% ipython --no-banner

In [1]: import numpy as np

In [2]: import numpy.linalg as la

In [3]: np.set_printoptions(precision=2, suppress=True, linewidth=100)

In [4]: rng = np.random.default_rng(8045)

In [5]: idx = rng.integers(0, 3, 7)

In [6]: K = (idx[:, None] == idx) * 2 + np.eye(7)

In [7]: print(K)
[[3. 2. 2. 2. 0. 0. 0.]
 [2. 3. 2. 2. 0. 0. 0.]
 [2. 2. 3. 2. 0. 0. 0.]
 [2. 2. 2. 3. 0. 0. 0.]
 [0. 0. 0. 0. 3. 0. 2.]
 [0. 0. 0. 0. 0. 3. 0.]
 [0. 0. 0. 0. 2. 0. 3.]]

In [8]: W = np.array([[0, 1], [1, 0], [-1, -1], [1, -1], [0, 2], [-1, -2], [-1, 1]])

In [9]: b = np.array([2, 1])

In [10]: H = np.maximum(K @ W + b, 0)

In [11]: print((H > 0).mean(axis=0))
[0.57 0.29]

In [12]: W2 = np.array([[0, 3, -1], [0, -2, 3]])

In [13]: print(W @ W2)
[[ 0 -2  3]
 [ 0  3 -1]
 [ 0 -1 -2]
 [ 0  5 -4]
 [ 0 -4  6]
 [ 0  1 -5]
 [ 0 -5  4]]

In [14]: print((H @ W2).round(6).argmax(axis=1))
[1 1 1 1 2 0 2]

In [15]: print(H @ W2)
[[  0.  12.  -4.]
 [  0.  15.  -5.]
 [  0.   9.  -3.]
 [  0.  15.  -5.]
 [  0. -18.  27.]
 [  0.   0.   0.]
 [  0. -16.  24.]]

In [16]: M = np.loadtxt("out1.csv", delimiter=",")

In [17]: print(M)
[[ 0.  1.  1. -1. -1. -1.  2. -1. -1.]
 [ 1.  0.  1.  1. -1. -1. -1.  2. -1.]
 [ 1.  1.  0.  1.  1. -1. -1. -1.  2.]
 [-1.  1.  1.  0.  1.  1. -1. -1. -1.]
 [-1. -1.  1.  1.  0.  1.  1. -1. -1.]
 [-1. -1. -1.  1.  1.  0.  1.  1. -1.]
 [ 2. -1. -1. -1.  1.  1.  0.  1.  1.]
 [-1.  2. -1. -1. -1.  1.  1.  0.  1.]
 [-1. -1.  2. -1. -1. -1.  1.  1.  0.]]

In [18]: def softmax(z):
    ...:     e = np.exp(z - z.max(axis=-1, keepdims=True))
    ...:     return e / e.sum(axis=-1, keepdims=True)
    ...: 

In [19]: print(softmax(M[6] + -1))
[0.36 0.02 0.02 0.02 0.13 0.13 0.05 0.13 0.13]

In [20]: print(softmax(M).sum(axis=1))
[1. 1. 1. 1. 1. 1. 1. 1. 1.]

In [21]: S = M @ M.T / np.sqrt(9)

In [22]: print(np.round(softmax(S), 2) + 0)
[[0.75 0.01 0.01 0.02 0.04 0.01 0.   0.05 0.1 ]
 [0.02 0.85 0.02 0.01 0.01 0.02 0.02 0.   0.06]
 [0.01 0.02 0.89 0.02 0.01 0.01 0.03 0.02 0.  ]
 [0.05 0.02 0.05 0.65 0.12 0.03 0.01 0.05 0.02]
 [0.08 0.02 0.01 0.11 0.57 0.11 0.01 0.02 0.08]
 [0.02 0.05 0.01 0.03 0.12 0.65 0.05 0.02 0.05]
 [0.   0.02 0.03 0.01 0.01 0.02 0.89 0.02 0.01]
 [0.06 0.   0.02 0.02 0.01 0.01 0.02 0.85 0.02]
 [0.1  0.05 0.   0.01 0.04 0.02 0.01 0.01 0.75]]

In [23]: mat = np.loadtxt("sample16.csv", delimiter=",")

In [24]: print(mat)
[[ 1. -2.  4.]
 [ 1. -1.  1.]
 [ 1.  0.  0.]
 [ 1.  1.  1.]
 [ 1.  2.  4.]
 [ 1.  3.  9.]
 [ 1.  4. 16.]
 [ 1.  5. 25.]]

In [25]: x = np.array([-3, 2, 3])

In [26]: target = mat @ x

In [27]: try:
    ...:     la.solve(mat, target)
    ...: except la.LinAlgError as e:
    ...:     print(repr(e))
    ...: 
LinAlgError('Last 2 dimensions of the array must be square')

In [28]: print(target)
[ 5. -2. -3.  2. 13. 30. 53. 82.]

In [29]: print(la.solve(mat.T @ mat, mat.T @ target))
[-3.  2.  3.]

In [30]: target = target + 0.02 * rng.normal(size=8)

In [31]: print(target)
[ 5.   -2.02 -3.03  2.   13.01 29.98 53.   81.98]

In [32]: b, *_ = la.lstsq(mat, target)

In [33]: print(b)
[-3.01  2.    3.  ]

In [34]: print(np.round(mat.T @ (target - mat @ b), 2) + 0)
[0. 0. 0.]

In [35]: A2 = np.c_[mat[:, :1] @ np.array([[2]]), np.array([1, -2, 0, -1, 1, 0, 2, -1])]

In [36]: print(A2)
[[ 2.  1.]
 [ 2. -2.]
 [ 2.  0.]
 [ 2. -1.]
 [ 2.  1.]
 [ 2.  0.]
 [ 2.  2.]
 [ 2. -1.]]

In [37]: print(np.round(la.norm(A2 - mat @ la.lstsq(mat, A2)[0], axis=0), 2) + 0)
[0.   3.41]

In [38]: print(np.round(la.lstsq(mat, A2[:, 0])[0], 2) + 0)
[2. 0. 0.]

In [39]: data = np.array([[4, 1, 0, 2], [1, 2, 3, 1], [0, 3, 0, 1], [2, 1, 1, 4]])

In [40]: r0 = np.array([-2, -1, 0])

In [41]: print(np.correlate(data[2], data[3], "full"))
[ 0 12  3  7  7  1  2]

In [42]: print(np.convolve(data[2], r0))
[ 0 -6 -3 -2 -1  0]

In [43]: print(np.cross(data[2, :3], data[3, :3]))
[ 3  0 -6]

In [44]: A = np.load("block19.npy")

In [45]: print(A)
[[-0.43 -1.2   1.62  2.78 -4.16  8.35 -0.53 -0.79]
 [ 2.01 -2.15  1.31 -5.6  -4.17  6.   -1.22 -1.82]
 [ 2.75 -1.84  0.53 -8.72 -2.33  1.78 -1.14 -1.71]
 [ 0.72  1.   -1.56 -3.7   3.91 -8.15  0.41  0.61]
 [-1.32 -0.54  1.37  5.55 -3.21  7.41 -0.13 -0.2 ]
 [-2.38  0.57  0.71  8.51 -1.09  4.38  0.5   0.75]
 [ 2.58 -2.03  0.85 -7.89 -3.11  3.44 -1.21 -1.82]
 [-1.76 -0.14  1.17  6.83 -2.53  6.52  0.1   0.15]
 [-1.32 -0.54  1.37  5.56 -3.21  7.41 -0.13 -0.19]
 [-2.69  1.93 -0.67  8.4   2.69 -2.52  1.18  1.76]
 [-2.74  1.85 -0.54  8.69  2.36 -1.84  1.14  1.71]
 [-2.34  0.53  0.74  8.43 -1.19  4.53  0.47  0.71]
 [-0.82 -0.93  1.53  4.02 -3.81  8.06 -0.36 -0.55]
 [-1.45 -0.43  1.32  5.94 -3.03  7.18 -0.07 -0.1 ]]

In [46]: rk = la.matrix_rank(A)

In [47]: print(rk)
2

In [48]: ns = la.svd(A)[2][rk:].T

In [49]: print(ns.shape)
(8, 6)

In [50]: print([int(la.matrix_rank(A[:, :j + 1])) for j in range(8)])
[1, 2, 2, 2, 2, 2, 2, 2]

In [51]: left, sv, Vh = la.svd(A)

In [52]: evecs = Vh[:(sv > 1e-8).sum()]

In [53]: x = A[8] + -3 * A[3] + rng.integers(2) * np.eye(8)[6]

In [54]: print(x)
[ -3.49  -3.54   6.04  16.66 -14.95  31.87  -1.35  -2.03]

In [55]: print(la.matrix_rank(np.vstack([A, x])))
2

In [56]: print(np.round(evecs.T @ evecs, 2) + 0)
[[ 0.08 -0.04  0.01 -0.26 -0.04  0.   -0.03 -0.04]
 [-0.04  0.05 -0.03  0.12  0.09 -0.13  0.03  0.04]
 [ 0.01 -0.03  0.03  0.   -0.08  0.14 -0.01 -0.02]
 [-0.26  0.12  0.    0.86  0.08  0.11  0.08  0.13]
 [-0.04  0.09 -0.08  0.08  0.22 -0.38  0.05  0.07]
 [ 0.   -0.13  0.14  0.11 -0.38  0.72 -0.06 -0.09]
 [-0.03  0.03 -0.01  0.08  0.05 -0.06  0.02  0.02]
 [-0.04  0.04 -0.02  0.13  0.07 -0.09  0.02  0.03]]

In [57]: print(round(la.norm(x - evecs.T @ evecs @ x), 2))
0.0

In [58]: print(la.matrix_rank(A, rtol=0.1))
2

In [59]: left, sv, Vh = la.svd(A)

In [60]: print(sv.round(2) + 0)
[29.73 22.72  0.    0.    0.    0.    0.    0.  ]

In [61]: A2 = left[:, :2] @ np.diag(sv[:2]) @ Vh[:2]

In [62]: print(np.round(la.norm(A - A2) / la.norm(A), 2))
0.0

In [63]: print(round(la.norm(A - A2, 2), 2), round(float(sv[2]), 2))
0.0 0.0

In [64]: print(la.matrix_rank(A, rtol=0.05))
2
